>>> import numpy as np
>>> from numpy import linalg as LA
>>> np.set_printoptions(suppress=True, linewidth=160)
>>> rd = lambda a: np.round(a, 2) + 0
>>> E = np.loadtxt("m.csv", delimiter=",")
>>> E
array([[-9.,  4., -8.,  6.,  0., -7.,  0., -2.,  9.],
       [-6.,  7., -5.,  9.,  3., -4.,  3.,  1., 12.],
       [ 0., 13.,  1., 15.,  9.,  2.,  9.,  7., 18.],
       [ 0., 13.,  1., 15.,  9.,  2.,  9.,  7., 18.],
       [-7.,  6., -6.,  8.,  2., -5.,  2.,  0., 11.],
       [-2., 11., -1., 13.,  7.,  0.,  7.,  5., 16.],
       [-9.,  4., -8.,  6.,  0., -7.,  0., -2.,  9.],
       [-3., 10., -2., 12.,  6., -1.,  6.,  4., 15.],
       [-2., 11., -1., 13.,  7.,  0.,  7.,  5., 16.]])
>>> left, sv, vt = LA.svd(E)
>>> vecs = vt[:(sv > 1e-8).sum()]
>>> rng = np.random.default_rng(1654)
>>> vec = E[1] + -3 * E[0] + rng.integers(2) * np.eye(9)[5]
>>> vec
array([ 21.,  -5.,  19.,  -9.,   3.,  18.,   3.,   7., -15.])
>>> np.allclose(vecs.T @ vecs @ vec, vec)
False
>>> rd(LA.norm(vec - vecs.T @ vecs @ vec))
np.float64(0.88)
>>> LA.matrix_rank(np.vstack([E, vec]))
np.int64(3)
>>> A = np.load("a.npy")
>>> rd(A)
array([[ 0.46, -0.28, -0.09,  0.28,  0.09, -0.28],
       [-0.28,  0.17,  0.06, -0.17, -0.06,  0.17],
       [-0.09,  0.06,  0.02, -0.06, -0.02,  0.06],
       [ 0.28, -0.17, -0.06,  0.17,  0.06, -0.17],
       [ 0.09, -0.06, -0.02,  0.06,  0.02, -0.06],
       [-0.28,  0.17,  0.06, -0.17, -0.06,  0.17]])
>>> LA.matrix_rank(A, rtol=0.1)
np.int64(1)
>>> LA.cond(A) > 100
np.True_
>>> evals, vecs = LA.eigh(A)
>>> rd(vecs.T @ vecs)
array([[1., 0., 0., 0., 0., 0.],
       [0., 1., 0., 0., 0., 0.],
       [0., 0., 1., 0., 0., 0.],
       [0., 0., 0., 1., 0., 0.],
       [0., 0., 0., 0., 1., 0.],
       [0., 0., 0., 0., 0., 1.]])
>>> rd(np.abs(vecs[:, -1]))
array([0.68, 0.41, 0.14, 0.41, 0.14, 0.41])
>>> np.unique(evals.round(6) + 0, return_counts=True)[1]
array([5, 1])
>>> evals, vecs = LA.eigh(A)
>>> vec = np.array([4, 2, -5, -1, 0, 2])
>>> rd(vec @ A @ vec)
np.float64(1.85)
>>> rd(vec @ A @ vec / (vec @ vec)), rd(evals[0]), evals[-1]
(np.float64(0.04), np.float64(0.0), np.float64(1.0))
>>> rd(vecs * np.maximum(evals, 0) @ vecs.T)
array([[ 0.46, -0.28, -0.09,  0.28,  0.09, -0.28],
       [-0.28,  0.17,  0.06, -0.17, -0.06,  0.17],
       [-0.09,  0.06,  0.02, -0.06, -0.02,  0.06],
       [ 0.28, -0.17, -0.06,  0.17,  0.06, -0.17],
       [ 0.09, -0.06, -0.02,  0.06,  0.02, -0.06],
       [-0.28,  0.17,  0.06, -0.17, -0.06,  0.17]])
>>> rd(np.abs(A).sum(axis=1).max()), np.abs(evals).max()
(np.float64(1.48), np.float64(1.0))
>>> rd(LA.eigvalsh(A[1:, 1:]))
array([0.  , 0.  , 0.  , 0.  , 0.54])
>>> (np.sign(vecs[:, -1].round(6)) == np.sign(vecs[0, -1].round(6))).astype(int)
array([1, 0, 0, 1, 1, 0])
>>> LA.lstsq(A[:-1].T, A[-1])[2]
np.int32(1)
>>> rd(A @ LA.pinv(A) @ A)
array([[ 0.46, -0.28, -0.09,  0.28,  0.09, -0.28],
       [-0.28,  0.17,  0.06, -0.17, -0.06,  0.17],
       [-0.09,  0.06,  0.02, -0.06, -0.02,  0.06],
       [ 0.28, -0.17, -0.06,  0.17,  0.06, -0.17],
       [ 0.09, -0.06, -0.02,  0.06,  0.02, -0.06],
       [-0.28,  0.17,  0.06, -0.17, -0.06,  0.17]])
>>> M = np.arange(77).reshape(11, 7) + 3
>>> M
array([[ 3,  4,  5,  6,  7,  8,  9],
       [10, 11, 12, 13, 14, 15, 16],
       [17, 18, 19, 20, 21, 22, 23],
       [24, 25, 26, 27, 28, 29, 30],
       [31, 32, 33, 34, 35, 36, 37],
       [38, 39, 40, 41, 42, 43, 44],
       [45, 46, 47, 48, 49, 50, 51],
       [52, 53, 54, 55, 56, 57, 58],
       [59, 60, 61, 62, 63, 64, 65],
       [66, 67, 68, 69, 70, 71, 72],
       [73, 74, 75, 76, 77, 78, 79]])
>>> np.allclose(M[:-1].T @ LA.lstsq(M[:-1].T, M[-1])[0], M[-1])
True
>>> LA.lstsq(M[:-1].T, M[-1])[2]
np.int32(2)
>>> np.argsort(-LA.norm(M, axis=0).round(6), kind="stable")[:3]
array([6, 5, 4])
>>> vec = np.array([0, -1, 3, 3, 1, 0, 0])
>>> h = np.maximum(M @ vec, 0)
>>> h
array([ 36,  78, 120, 162, 204, 246, 288, 330, 372, 414, 456])
>>> vec = np.array([7, 4, 8, 3, 3, 0, 0])
>>> LA.norm(M @ vec) <= LA.norm(M, 2) * LA.norm(vec) + 1e-9
np.True_
>>> np.sign((M @ vec).round(6))
array([1, 1, 1, 1, 1, 1, 1, 1, 1, 1, 1])
>>> M * vec
array([[ 21,  16,  40,  18,  21,   0,   0],
       [ 70,  44,  96,  39,  42,   0,   0],
       [119,  72, 152,  60,  63,   0,   0],
       [168, 100, 208,  81,  84,   0,   0],
       [217, 128, 264, 102, 105,   0,   0],
       [266, 156, 320, 123, 126,   0,   0],
       [315, 184, 376, 144, 147,   0,   0],
       [364, 212, 432, 165, 168,   0,   0],
       [413, 240, 488, 186, 189,   0,   0],
       [462, 268, 544, 207, 210,   0,   0],
       [511, 296, 600, 228, 231,   0,   0]])
>>> A2 = np.array([[2, 0, 1], [0, 2, 0], [3, 2, 3], [0, 0, 0], [0, 2, 2]])
>>> basis = np.array([[2, 1, -5, 1, 2, 4, 4, 5, -2, 2, 4, 3],
...     [1, 1, 5, 5, 4, 2, 5, 0, -4, 0, 2, -3],
...     [4, 4, 3, -3, -2, -4, -1, 3, -4, -2, 3, -3]])
>>> K = A2 @ basis + 0.1 * rng.normal(size=(5, 12))
>>> rd(K)
array([[  7.79,   5.99,  -7.07,  -1.09,   1.82,   4.01,   7.05,  12.83,  -7.97,   2.15,  11.11,   2.96],
       [  1.79,   1.96,   9.97,  10.11,   7.91,   3.94,  10.1 ,  -0.17,  -8.1 ,   0.  ,   4.01,  -5.8 ],
       [ 19.81,  16.84,   4.06,   4.12,   7.97,   3.99,  18.99,  23.96, -25.92,   0.1 ,  24.87,  -6.01],
       [  0.12,   0.2 ,  -0.08,  -0.04,  -0.13,   0.  ,   0.06,   0.05,   0.14,   0.05,   0.  ,  -0.01],
       [ 10.02,  10.05,  15.99,   4.13,   4.05,  -4.1 ,   8.1 ,   6.16, -16.05,  -3.9 ,   9.82, -12.17]])
>>> def softmax(z):
...     e = np.exp(z - z.max(axis=-1, keepdims=True))
...     return e / e.sum(axis=-1, keepdims=True)
... 
>>> rd(softmax(K[4]))
array([0.  , 0.  , 0.99, 0.  , 0.  , 0.  , 0.  , 0.  , 0.  , 0.  , 0.  , 0.  ])
>>> rd(softmax(K).sum(axis=1))
array([1., 1., 1., 1., 1.])
>>> att = K @ K.T / np.sqrt(12)
>>> rd(softmax(att))
array([[0.  , 0.  , 1.  , 0.  , 0.  ],
       [0.  , 0.  , 1.  , 0.  , 0.  ],
       [0.  , 0.  , 1.  , 0.  , 0.  ],
       [0.29, 0.08, 0.35, 0.14, 0.13],
       [0.  , 0.  , 1.  , 0.  , 0.  ]])
>>> rd(softmax(att)[4] @ K)
array([ 19.81,  16.84,   4.06,   4.12,   7.97,   3.99,  18.99,  23.96, -25.92,   0.1 ,  24.87,  -6.01])
>>> rd(softmax(att + np.triu(np.full(att.shape, -np.inf), 1)))
array([[1.  , 0.  , 0.  , 0.  , 0.  ],
       [0.  , 1.  , 0.  , 0.  , 0.  ],
       [0.  , 0.  , 1.  , 0.  , 0.  ],
       [0.34, 0.09, 0.41, 0.16, 0.  ],
       [0.  , 0.  , 1.  , 0.  , 0.  ]])
>>> left, sv, vt = LA.svd(K, full_matrices=False)
>>> rd(np.abs(vt[0]))
array([0.35, 0.3 , 0.16, 0.11, 0.16, 0.05, 0.35, 0.39, 0.49, 0.01, 0.43, 0.16])
>>> rd(sv)
array([66.89, 25.27, 12.32,  0.32,  0.24])
>>> rd(np.cumsum(sv ** 2) / np.sum(sv ** 2))
array([0.85, 0.97, 1.  , 1.  , 1.  ])
>>> rd(left.T @ K @ vt.T)
array([[66.89,  0.  ,  0.  ,  0.  ,  0.  ],
       [ 0.  , 25.27,  0.  ,  0.  ,  0.  ],
       [ 0.  ,  0.  , 12.32,  0.  ,  0.  ],
       [ 0.  ,  0.  ,  0.  ,  0.32,  0.  ],
       [ 0.  ,  0.  ,  0.  ,  0.  ,  0.24]])
>>> rd(vt @ vt.T)
array([[1., 0., 0., 0., 0.],
       [0., 1., 0., 0., 0.],
       [0., 0., 1., 0., 0.],
       [0., 0., 0., 1., 0.],
       [0., 0., 0., 0., 1.]])
>>> vec = np.array([5, -1, -7, 1, 9, -9, -6, 9, -2, 6, -5, -5])
>>> h = np.maximum(K @ vec, 0)
>>> rd(h)
array([ 93.41,   0.  , 153.5 ,   0.  ,  32.88])
>>> np.flatnonzero(h > 1e-9)
array([0, 2, 4])
>>> rd(K.T @ h)
array([ 4097.11,  3475.35,   487.95,   665.82,  1527.26,   852.15,  3839.27,  5078.02, -5251.89,    87.77,  5178.92, -1046.45])
>>> th = np.radians(60)
>>> r_ = np.eye(12)
>>> r_[8, 8] = r_[7, 7] = np.cos(th)
>>> r_[8, 7], r_[7, 8] = -np.sin(th), np.sin(th)
>>> rd(r_)
array([[ 1.  ,  0.  ,  0.  ,  0.  ,  0.  ,  0.  ,  0.  ,  0.  ,  0.  ,  0.  ,  0.  ,  0.  ],
       [ 0.  ,  1.  ,  0.  ,  0.  ,  0.  ,  0.  ,  0.  ,  0.  ,  0.  ,  0.  ,  0.  ,  0.  ],
       [ 0.  ,  0.  ,  1.  ,  0.  ,  0.  ,  0.  ,  0.  ,  0.  ,  0.  ,  0.  ,  0.  ,  0.  ],
       [ 0.  ,  0.  ,  0.  ,  1.  ,  0.  ,  0.  ,  0.  ,  0.  ,  0.  ,  0.  ,  0.  ,  0.  ],
       [ 0.  ,  0.  ,  0.  ,  0.  ,  1.  ,  0.  ,  0.  ,  0.  ,  0.  ,  0.  ,  0.  ,  0.  ],
       [ 0.  ,  0.  ,  0.  ,  0.  ,  0.  ,  1.  ,  0.  ,  0.  ,  0.  ,  0.  ,  0.  ,  0.  ],
       [ 0.  ,  0.  ,  0.  ,  0.  ,  0.  ,  0.  ,  1.  ,  0.  ,  0.  ,  0.  ,  0.  ,  0.  ],
       [ 0.  ,  0.  ,  0.  ,  0.  ,  0.  ,  0.  ,  0.  ,  0.5 ,  0.87,  0.  ,  0.  ,  0.  ],
       [ 0.  ,  0.  ,  0.  ,  0.  ,  0.  ,  0.  ,  0.  , -0.87,  0.5 ,  0.  ,  0.  ,  0.  ],
       [ 0.  ,  0.  ,  0.  ,  0.  ,  0.  ,  0.  ,  0.  ,  0.  ,  0.  ,  1.  ,  0.  ,  0.  ],
       [ 0.  ,  0.  ,  0.  ,  0.  ,  0.  ,  0.  ,  0.  ,  0.  ,  0.  ,  0.  ,  1.  ,  0.  ],
       [ 0.  ,  0.  ,  0.  ,  0.  ,  0.  ,  0.  ,  0.  ,  0.  ,  0.  ,  0.  ,  0.  ,  1.  ]])
>>> A2 = K @ r_.T
>>> rd(LA.svd(K, compute_uv=False)), rd(LA.svd(A2, compute_uv=False))
(array([66.89, 25.27, 12.32,  0.32,  0.24]), array([66.89, 25.27, 12.32,  0.32,  0.24]))
>>> rd(LA.det(r_)), np.trace(r_)
(np.float64(1.0), np.float64(11.0))
>>> rd(np.abs(A2 - K).max(axis=0))
array([ 0.  ,  0.  ,  0.  ,  0.  ,  0.  ,  0.  ,  0.  , 34.43,  7.79,  0.  ,  0.  ,  0.  ])
